$ python -q
>>> import numpy as np
>>> np.set_printoptions(precision=2, suppress=True, linewidth=200, sign=" ")
>>> feats = np.load("a.npy")
>>> feats
array([[-13.16,  -5.43,   2.04],
       [-11.67,  -4.44,   2.08],
       [-10.  ,  -3.38,   2.08],
       [ -6.6 ,  -1.42,   1.86],
       [ -3.05,  -0.01,   1.02],
       [ -2.52,   0.07,   0.79],
       [ -2.21,   0.09,   0.64],
       [ -0.98,  -0.05,   0.01],
       [ -0.84,  -0.08,  -0.04],
       [ -0.68,  -0.09,  -0.07],
       [ -0.15,  -0.04,  -0.04],
       [ -0.14,  -0.04,  -0.04],
       [  0.5 ,   0.22,   0.22],
       [  0.61,   0.29,   0.28],
       [  1.43,   0.84,   0.79],
       [  5.42,   4.43,   3.78],
       [  6.36,   5.36,   4.51],
       [  6.62,   5.62,   4.7 ],
       [  7.4 ,   6.4 ,   5.31],
       [ 11.04,  10.11,   8.09],
       [ 14.21,  13.39,  10.47],
       [ 17.28,  16.6 ,  12.76],
       [ 18.19,  17.55,  13.43],
       [ 25.44,  25.18,  18.72],
       [ 28.95,  28.89,  21.25]])
>>> Xs = (feats - feats.mean(axis=0)) / feats.std(axis=0)
>>> Xs.std(axis=0)
array([ 1.,  1.,  1.])
>>> print(np.argwhere(np.abs(Xs) > 2))
[[ 23   0]
 [ 23   1]
 [ 23   2]
 [ 24   0]
 [ 24   1]
 [ 24   2]]
>>> beta = np.linalg.lstsq(np.delete(Xs, 0, axis=1), Xs[:, 0])[0]
>>> beta
array([ 1.7 , -0.75])
>>> B = feats / np.sqrt((feats ** 2).mean(axis=1, keepdims=True))
>>> np.linalg.matrix_rank(B) == np.linalg.matrix_rank(feats)
np.True_
>>> np.linalg.matrix_rank(feats - feats.mean(axis=1, keepdims=True))
np.int64(2)
>>> A = np.array([[0, 1, 0, 2], [3, 1, 2, 1], [2, 2, 3, 0], [2, 2, 3, 0]])
>>> np.argsort(-np.linalg.norm(A, axis=0).round(6), kind="stable")[:3]
array([ 2,  0,  1])
>>> print(np.linalg.cond(A) > 100)
True
>>> round(np.linalg.norm(A, 2) / np.linalg.norm(A), 2)
np.float64(0.93)
>>> def softmax(z):
...     e = np.exp(z - z.max(axis=-1, keepdims=True))
...     return e / e.sum(axis=-1, keepdims=True)
... 
>>> print(np.round(softmax(10 * A[2]), 2) + 0)
[ 0.  0.  1.  0.]
>>> softmax(A).sum(axis=1)
array([ 1.,  1.,  1.,  1.])
>>> softmax(A[2])
array([ 0.21,  0.21,  0.56,  0.03])
>>> S = A @ A.T / np.sqrt(4)
>>> softmax(S).round(6).argmax(axis=1)
array([ 0,  1,  2,  2])
>>> print(np.round(softmax(S + np.triu(np.full(S.shape, -np.inf), 1)), 2) + 0)
[[ 1.    0.    0.    0.  ]
 [ 0.    1.    0.    0.  ]
 [ 0.    0.18  0.82  0.  ]
 [ 0.    0.1   0.45  0.45]]
>>> left, sv, vt = np.linalg.svd(A)
>>> V = vt[:(sv > 1e-8).sum()]
>>> rng = np.random.default_rng(4391)
>>> x = A[3] + 3 * A[2] + rng.integers(2) * np.eye(4)[2]
>>> x
array([  8.,   8.,  13.,   0.])
>>> np.allclose(V.T @ V @ x, x)
False
>>> print(np.diag(V.T @ V))
[ 0.9  0.6  0.6  0.9]
>>> print(round(np.linalg.norm(x - V.T @ V @ x), 2))
0.63
>>> print(np.linalg.matrix_rank(np.vstack([A, x])))
4
>>> J = np.array([[-6.84, 7.55, 3.08],
...     [-9.56, 7.74, 5.01],
...     [-4.75, 5.13, 4.45],
...     [7.33, -3.26, 5.36],
...     [-0.95, 14.32, -10.1],
...     [0.8, -6.91, 15.13],
...     [2.7, -7.82, 14.77],
...     [-16.11, 20.93, -6.32],
...     [10.37, -5.86, 6.18],
...     [16.4, 0.68, -6.82],
...     [3.74, 12.96, -12.14],
...     [5.61, 8.97, -8.61]])
>>> labels = J[:, 0] > np.median(J[:, 0])
>>> r0 = J[labels].mean(axis=0) - J[~labels].mean(axis=0)
>>> np.argsort(-np.abs(r0).round(6), kind="stable")
array([ 0,  1,  2])
>>> W0 = np.loadtxt("run6.csv", delimiter=",")
>>> W0
array([[-2.62, -1.8 , -1.3 ],
       [-1.38, -1.5 , -0.7 ],
       [ 0.42, -0.9 ,  0.2 ],
       [-0.38, -0.8 , -0.2 ],
       [ 0.76, -0.2 ,  0.4 ],
       [-2.17, -1.3 , -1.1 ],
       [ 0.62, -1.8 ,  0.3 ],
       [ 1.21,  0.2 ,  0.6 ],
       [ 0.38, -0.4 ,  0.2 ],
       [-1.36,  0.9 , -0.7 ],
       [ 1.1 ,  0.4 ,  0.6 ],
       [ 4.16,  0.2 ,  2.1 ],
       [-3.61, -0.9 , -1.8 ],
       [ 2.4 , -0.3 ,  1.2 ],
       [ 1.04,  0.3 ,  0.5 ],
       [-2.8 , -0.4 , -1.4 ],
       [-2.38,  0.4 , -1.2 ],
       [-3.26, -0.4 , -1.6 ],
       [-2.67, -0.7 , -1.4 ],
       [ 1.86, -0.5 ,  0.9 ]])
>>> Xs = W0 - W0.mean(axis=0)
>>> V = np.linalg.svd(Xs)[2][:2]
>>> B = Xs - Xs @ V.T @ V
>>> (Xs @ V.T).std(axis=0)
array([ 2.35,  0.7 ])
>>> np.round(B.std(axis=0), 2) + 0
array([ 0.01,  0.  ,  0.02])
>>> round(float(np.linalg.norm(B) / np.linalg.norm(Xs)), 2)
0.01
>>> np.round(np.cov(Xs @ V.T, rowvar=False), 2) + 0
array([[ 5.83,  0.  ],
       [ 0.  ,  0.51]])
>>> mat = np.loadtxt("case10.csv", delimiter=",")
>>> print(mat)
[[ 4.  0.  0.]
 [ 0.  0.  2.]
 [ 0.  9.  0.]]
>>> # 2 blocks once reordered
>>> print(np.flatnonzero(np.linalg.matrix_power((mat != 0) + (mat.T != 0) + np.eye(3), 3)[2]))
[ 1  2]
>>> (np.linalg.matrix_power((mat != 0) + (mat.T != 0) + np.eye(3), 3) > 0).astype(int)
array([[ 1,  0,  0],
       [ 0,  1,  1],
       [ 0,  1,  1]])
>>> (mat != 0).astype(int)
array([[ 1,  0,  0],
       [ 0,  0,  1],
       [ 0,  1,  0]])
>>> mat @ mat
array([[ 16.,   0.,   0.],
       [  0.,  18.,   0.],
       [  0.,   0.,  18.]])
>>> np.round(np.linalg.det(mat), 2)
np.float64(-72.0)
>>> x = np.array([2, -2, 1])
>>> rhs = mat @ x
>>> print(rhs)
[  8.   2. -18.]
>>> print(np.linalg.solve(mat, mat[:, 1]))
[ 0.  1.  0.]
>>> np.linalg.solve(mat.T, mat[0])
array([ 1.,  0.,  0.])
>>> arr = np.load("w.npy")
>>> arr
array([[-0.02,  1.28,  1.24],
       [-0.03, -2.45, -2.46],
       [ 0.01, -0.15, -0.12],
       [ 0.01, -2.29, -2.3 ],
       [-0.01,  1.15,  1.1 ],
       [-0.04,  0.99,  0.98],
       [-0.01, -1.12, -1.11],
       [-0.02, -2.38, -2.4 ],
       [-0.04,  2.89,  2.93],
       [ 0.01, -2.59, -2.54],
       [-0.02,  0.74,  0.73],
       [ 0.02,  1.13,  1.12]])
>>> Xs = arr - arr.mean(axis=0)
>>> V = np.linalg.svd(Xs)[2][:1]
>>> B = Xs - Xs @ V.T @ V
>>> round(float(np.linalg.norm(B) / np.linalg.norm(Xs)), 2)
0.01
>>> print(np.round(np.diag(V.T @ V), 2) + 0)
[ 0.   0.5  0.5]
>>> print(np.cov(Xs @ V.T, rowvar=False))
6.960753699291167
>>> (Xs @ V.T).std(axis=0)
array([ 2.53])
>>> print([round(float(x), 2) for x in np.linalg.svd(arr, compute_uv=False)[:3]])
[8.83, 0.08, 0.07]
>>> np.round(np.linalg.norm(arr, 2) / np.linalg.norm(arr), 2)
np.float64(1.0)
>>> np.abs(np.linalg.svd(arr)[2][-1])
array([ 0.51,  0.61,  0.61])
>>> Xs = (J - J.mean(axis=0)) / J.std(axis=0)
>>> print(np.argwhere(np.abs(Xs) > 2))
[]
>>> beta = np.linalg.lstsq(np.delete(Xs, 0, axis=1), Xs[:, 0])[0]
>>> beta
array([-1.61, -1.3 ])
>>> left, sv, vt = np.linalg.svd(arr)
>>> print(sv)
[ 8.83  0.08  0.07]
>>> np.argmax(sv[:-1] / (sv[1:] + 1e-6)) + 1
np.int64(1)
>>> B = left[:, :1] @ np.diag(sv[:1]) @ vt[:1]
>>> round(np.linalg.norm(arr - B, 2), 2), np.round(sv[1], 2)
(np.float64(0.08), np.float64(0.08))
>>> np.round(np.abs(arr - B).max(), 2)
np.float64(0.04)
>>> K = np.loadtxt("x.csv", delimiter=",")
>>> K
array([[ 0.,  1.,  1.],
       [ 1.,  0.,  1.],
       [ 1.,  1.,  0.]])
>>> # symmetric
>>> round(float(np.linalg.norm(K) ** 2 / np.linalg.norm(K, 2) ** 2), 2)
1.5
>>> np.linalg.norm(K, axis=1).argmax()
np.int64(0)
>>> round(np.linalg.norm(K[1] - K[2]), 2)
np.float64(1.41)
>>> round(float(np.linalg.norm(K[1], 1)), 2), round(np.linalg.norm(K[1], np.inf), 2)
(2.0, np.float64(1.0))
>>> print(np.linalg.norm(K, axis=1))
[ 1.41  1.41  1.41]
>>> np.linalg.norm(K, axis=0)
array([ 1.41,  1.41,  1.41])
